In [1]: import numpy as np

In [2]: from numpy import linalg as LA

In [3]: np.set_printoptions(precision=2, suppress=True, linewidth=140)

In [4]: def tidy(a):
   ...:     return np.round(a, 2) + 0
   ...: 

In [5]: feats = np.load("run7.npy")

In [6]: print(feats)
[[ 6  9  4  6]
 [-3 -3 -2 -2]
 [-2 -3 -2 -3]
 [ 1  1  1  1]]

In [7]: O, R = LA.qr(feats)

In [8]: print(tidy(abs(R[0, 0])), tidy(LA.norm(feats[:, 0])))
7.07 7.07

In [9]: print(tidy(R))
[[-7.07 -9.9  -4.95 -6.93]
 [ 0.   -1.41  0.   -0.99]
 [ 0.    0.    0.71  0.99]
 [ 0.    0.    0.   -0.14]]

In [10]: print(np.allclose(R.T @ R, feats.T @ feats))
True

In [11]: print(tidy(O @ R))
[[ 6.  9.  4.  6.]
 [-3. -3. -2. -2.]
 [-2. -3. -2. -3.]
 [ 1.  1.  1.  1.]]

In [12]: rng = np.random.default_rng(944742)

In [13]: labels = rng.permutation(4)

In [14]: Y = feats[:, labels] * rng.choice([-1, 1], 4)

In [15]: print(Y)
[[-9  6 -6 -4]
 [ 3 -3  2  2]
 [ 3 -2  3  2]
 [-1  1 -1 -1]]

In [16]: U, _, vt = LA.svd(feats.T @ Y)

In [17]: print(labels)
[1 0 3 2]

In [18]: O = feats.astype(float).copy()

In [19]: for j in range(4):
    ...:     O[:, j] -= O[:, :j] @ (O[:, :j].T @ O[:, j])
    ...:     O[:, j] /= LA.norm(O[:, j])
    ...: 

In [20]: print(tidy(O))
[[ 0.85  0.42 -0.28 -0.14]
 [-0.42  0.85  0.14 -0.28]
 [-0.28 -0.14 -0.85 -0.42]
 [ 0.14 -0.28  0.42 -0.85]]

In [21]: print(tidy(O.T @ feats))
[[7.07 9.9  4.95 6.93]
 [0.   1.41 0.   0.99]
 [0.   0.   0.71 0.99]
 [0.   0.   0.   0.14]]

In [22]: labels = rng.permutation(4)

In [23]: print(labels)
[3 0 2 1]

In [24]: Y = feats[labels][:, labels]

In [25]: print(tidy(np.sort(np.abs(LA.eigvals(Y)))))
[0.41 0.41 2.41 2.41]

In [26]: Y = feats[0, 0] * feats[1:] - np.outer(feats[1:, 0], feats[0])

In [27]: print(Y)
[[ 0  9  0  6]
 [ 0  0 -4 -6]
 [ 0 -3  2  0]]

In [28]: print(tidy(feats[:, 0] / feats[0, 0]))
[ 1.   -0.5  -0.33  0.17]

In [29]: print(LA.matrix_rank(Y), LA.matrix_rank(feats))
3 4

In [30]: A = np.loadtxt("m.csv", delimiter=",")

In [31]: print(A)
[[ 3.  5.  3.  2.  4.  4.  5.  3. -3.]
 [ 2.  5.  2.  4.  0.  0.  5.  5.  3.]
 [ 2.  4.  2.  4.  4.  1.  2.  3. -1.]
 [ 5.  4.  4.  0.  4.  1.  5.  1.  0.]
 [ 5.  0.  0.  4.  5.  3.  5.  2.  2.]
 [ 5.  0.  0.  2.  2.  4.  2.  5.  2.]
 [ 2.  0.  1.  3.  3.  3.  1.  1.  3.]
 [ 2.  4.  0.  4.  5.  0.  3.  3.  1.]
 [ 0.  0.  0.  0.  0.  0.  0.  0.  5.]]

In [32]: print(LA.cond(A) > 100)
True

In [33]: print(tidy(LA.norm(A, 2) / LA.norm(A)))
0.85

In [34]: print(round(np.log10(LA.cond(A))))
3

In [35]: print(tidy(np.abs(LA.svd(A)[2][-1])))
[0.45 0.48 0.38 0.21 0.32 0.17 0.22 0.45 0.  ]

In [36]: print(np.argsort(-LA.norm(A, axis=0).round(6), kind="stable")[:3])
[6 4 0]

In [37]: U, sigma, vt = LA.svd(A)

In [38]: print(tidy(sigma))
[23.18  8.83  7.15  5.35  4.96  3.14  2.56  1.7   0.04]

In [39]: print(np.argmax(sigma[:-1] / (sigma[1:] + 1e-6)) + 1)
8

In [40]: Y = U[:, :8] @ np.diag(sigma[:8]) @ vt[:8]

In [41]: print(LA.matrix_rank(Y))
8

In [42]: print(tidy(Y))
[[ 3.    5.    3.    2.    4.    4.    5.    3.   -3.  ]
 [ 2.    5.    2.    4.    0.    0.    5.    5.    3.  ]
 [ 2.01  4.01  1.99  4.    3.99  1.    2.    2.99 -1.  ]
 [ 5.    4.    4.    0.    4.    1.    5.    1.    0.  ]
 [ 5.    0.    0.    4.    5.    3.    5.    2.    2.  ]
 [ 5.    0.    0.    2.    2.    4.    2.    5.    2.  ]
 [ 1.99 -0.01  1.01  3.    3.01  3.    1.    1.01  3.  ]
 [ 1.99  3.99  0.    4.    5.    0.    3.    3.01  1.  ]
 [ 0.01  0.01 -0.01  0.   -0.01  0.    0.   -0.01  5.  ]]

In [43]: print(tidy(LA.norm(A - Y, 2)), tidy(sigma[8]))
0.04 0.04

In [44]: f = np.array([2, 1])

In [45]: print(np.convolve(A[0], f))
[ 6. 13. 11.  7. 10. 12. 14. 11. -3. -3.]

In [46]: print(np.polyval(f, A[0]))
[ 7. 11.  7.  5.  9.  9. 11.  7. -5.]

In [47]: print(np.array([np.convolve(row, f, "same") for row in A]))
[[ 6. 13. 11.  7. 10. 12. 14. 11. -3.]
 [ 4. 12.  9. 10.  4.  0. 10. 15. 11.]
 [ 4. 10.  8. 10. 12.  6.  5.  8.  1.]
 [10. 13. 12.  4.  8.  6. 11.  7.  1.]
 [10.  5.  0.  8. 14. 11. 13.  9.  6.]
 [10.  5.  0.  4.  6. 10.  8. 12.  9.]
 [ 4.  2.  2.  7.  9.  9.  5.  3.  7.]
 [ 4. 10.  4.  8. 14.  5.  6.  9.  5.]
 [ 0.  0.  0.  0.  0.  0.  0.  0. 10.]]

In [48]: f, r1 = A[1], A[2]

In [49]: print(f @ r1)
66.0

In [50]: p = (f @ r1) / (f @ f) * f

In [51]: print(tidy(p))
[1.22 3.06 1.22 2.44 0.   0.   3.06 3.06 1.83]

In [52]: print(tidy(r1 - p))
[ 0.78  0.94  0.78  1.56  4.    1.   -1.06 -0.06 -2.83]

In [53]: print(tidy((r1 - p) @ f))
0.0

In [54]: O, R = LA.qr(A)

In [55]: print(tidy(np.trace(O @ O.T)))
9.0

In [56]: print(tidy(O @ R))
[[ 3.  5.  3.  2.  4.  4.  5.  3. -3.]
 [ 2.  5.  2.  4.  0.  0.  5.  5.  3.]
 [ 2.  4.  2.  4.  4.  1.  2.  3. -1.]
 [ 5.  4.  4.  0.  4.  1.  5.  1.  0.]
 [ 5.  0.  0.  4.  5.  3.  5.  2.  2.]
 [ 5.  0.  0.  2.  2.  4.  2.  5.  2.]
 [ 2.  0.  1.  3.  3.  3.  1.  1.  3.]
 [ 2.  4.  0.  4.  5.  0.  3.  3.  1.]
 [ 0.  0.  0.  0.  0.  0.  0.  0.  5.]]

In [57]: print(tidy(np.abs(np.diag(R))))
[10.    7.8   2.89  4.27  4.43  3.54  2.79  0.09  5.  ]

In [58]: print(O.shape, R.shape)
(9, 9) (9, 9)
